% python3 -q
>>> import numpy as np
>>> from numpy import linalg as LA
>>> np.set_printoptions(precision=2, suppress=True, linewidth=140)
>>> mat = np.array([[-0.81, -0.63, -0.31, 1.52],
...     [-0.8, -0.6, -0.4, 1.4],
...     [1.9, 0.5, -1.7, -1.3]])
>>> other = mat / np.sqrt((mat ** 2).mean(axis=1, keepdims=True))
>>> print(mat - mat.mean(axis=1, keepdims=True))
[[-0.75 -0.57 -0.25  1.58]
 [-0.7  -0.5  -0.3   1.5 ]
 [ 2.05  0.65 -1.55 -1.15]]
>>> vec = np.array([2, 3, 3, 3])
>>> h1 = np.maximum(mat @ vec, 0)
>>> print(np.maximum(mat @ (3 * vec), 0))
[0.36 0.   0.  ]
>>> print(mat.T @ h1)
[-0.1  -0.08 -0.04  0.18]
>>> print(mat * (h1 > 1e-9)[:, None])
[[-0.81 -0.63 -0.31  1.52]
 [-0.   -0.   -0.    0.  ]
 [ 0.    0.   -0.   -0.  ]]
>>> print(np.tanh(mat @ vec))
[ 0.12 -0.38 -1.  ]
>>> print(h1)
[0.12 0.   0.  ]
>>> print(np.flatnonzero(h1 > 1e-9))
[0]
>>> left, sv, vt = LA.svd(mat)
>>> print(np.argmax(sv[:-1] / (sv[1:] + 1e-6)) + 1)
2
>>> print(sv)
[3.47 1.73 0.07]
>>> other = left[:, :2] @ np.diag(sv[:2]) @ vt[:2]
>>> print(LA.matrix_rank(other))
2
>>> print(round(LA.norm(mat - other) / LA.norm(mat), 2))
0.02
>>> w1 = np.array([[-1, 3, 0, 3], [2, -2, -1, -3], [-2, -1, -2, 0], [1, 0, 1, 3]])
>>> coef = np.array([-6, -9, 6, 4])
>>> H = np.maximum(mat @ w1 + coef, 0)
>>> print((H > 0).mean(axis=0))
[0. 0. 1. 1.]
>>> print((H > 0).astype(int))
[[0 0 1 1]
 [0 0 1 1]
 [0 0 1 1]]
>>> print(H)
[[0.   0.   8.77 8.02]
 [0.   0.   8.8  7.6 ]
 [0.   0.   7.6  4.3 ]]
>>> print(LA.matrix_rank(H))
2
>>> basis = np.array([[0, 1, 0], [0, 2, 2], [2, 1, 0], [2, 1, 0]])
>>> print(w1 @ basis)
[[ 6  8  6]
 [-8 -6 -4]
 [-4 -6 -2]
 [ 8  5  0]]
>>> print((H @ basis).round(6).argmax(axis=1))
[0 0 0]
